In [1]: import numpy as np

In [2]: from numpy import linalg as LA

In [3]: np.set_printoptions(suppress=True, linewidth=200)

In [4]: W0 = np.load("block3.npy")

In [5]: W0
Out[5]: 
array([[-4, -4, -5, -8,  7,  9, -5,  3, -1, -5,  6, 11],
       [-5, -4, -4, -5,  3,  7, -2,  4,  1, -3,  3,  7],
       [-3, -2, -3, -4,  4,  4, -1,  4,  3, -5,  6,  6],
       [-9, -6, -6, -6,  3,  9,  0,  9,  6, -6,  6,  9],
       [-5, -4, -4, -5,  3,  7, -2,  4,  1, -3,  3,  7],
       [ 2,  0, -1, -4,  5,  3, -5, -3, -5, -1,  2,  5],
       [ 3,  0, -2, -7,  9,  5, -8, -4, -7, -3,  5,  9],
       [ 6,  4,  2,  0,  4, -4, -2, -4, -2, -2,  4,  0],
       [ 2,  0,  0, -2,  2,  2, -4, -4, -6,  2, -2,  2],
       [ 0,  0, -1, -2,  3,  1, -1,  1,  1, -3,  4,  3],
       [ 2,  0, -3, -8, 11,  5, -7, -1, -3, -7, 10, 11],
       [ 3,  2, -1, -4,  8,  0, -3,  0,  1, -7, 10,  6]])

In [6]: U, sigma, vt = LA.svd(W0)

In [7]: sigma.round(2) + 0
Out[7]: array([49.01, 26.78, 14.95,  0.  ,  0.  ,  0.  ,  0.  ,  0.  ,  0.  ,  0.  ,  0.  ,  0.  ])

In [8]: other = U[:, :3] @ np.diag(sigma[:3]) @ vt[:3]

In [9]: round(np.abs(W0 - other).max(), 2)
Out[9]: np.float64(0.0)

In [10]: np.round(LA.norm(W0 - other) / LA.norm(W0), 2)
Out[10]: np.float64(0.0)

In [11]: LA.matrix_rank(W0, rtol=0.05)
Out[11]: np.int64(3)

In [12]: other.round(2) + 0
Out[12]: 
array([[-4., -4., -5., -8.,  7.,  9., -5.,  3., -1., -5.,  6., 11.],
       [-5., -4., -4., -5.,  3.,  7., -2.,  4.,  1., -3.,  3.,  7.],
       [-3., -2., -3., -4.,  4.,  4., -1.,  4.,  3., -5.,  6.,  6.],
       [-9., -6., -6., -6.,  3.,  9.,  0.,  9.,  6., -6.,  6.,  9.],
       [-5., -4., -4., -5.,  3.,  7., -2.,  4.,  1., -3.,  3.,  7.],
       [ 2.,  0., -1., -4.,  5.,  3., -5., -3., -5., -1.,  2.,  5.],
       [ 3.,  0., -2., -7.,  9.,  5., -8., -4., -7., -3.,  5.,  9.],
       [ 6.,  4.,  2.,  0.,  4., -4., -2., -4., -2., -2.,  4.,  0.],
       [ 2.,  0.,  0., -2.,  2.,  2., -4., -4., -6.,  2., -2.,  2.],
       [ 0.,  0., -1., -2.,  3.,  1., -1.,  1.,  1., -3.,  4.,  3.],
       [ 2.,  0., -3., -8., 11.,  5., -7., -1., -3., -7., 10., 11.],
       [ 3.,  2., -1., -4.,  8.,  0., -3.,  0.,  1., -7., 10.,  6.]])
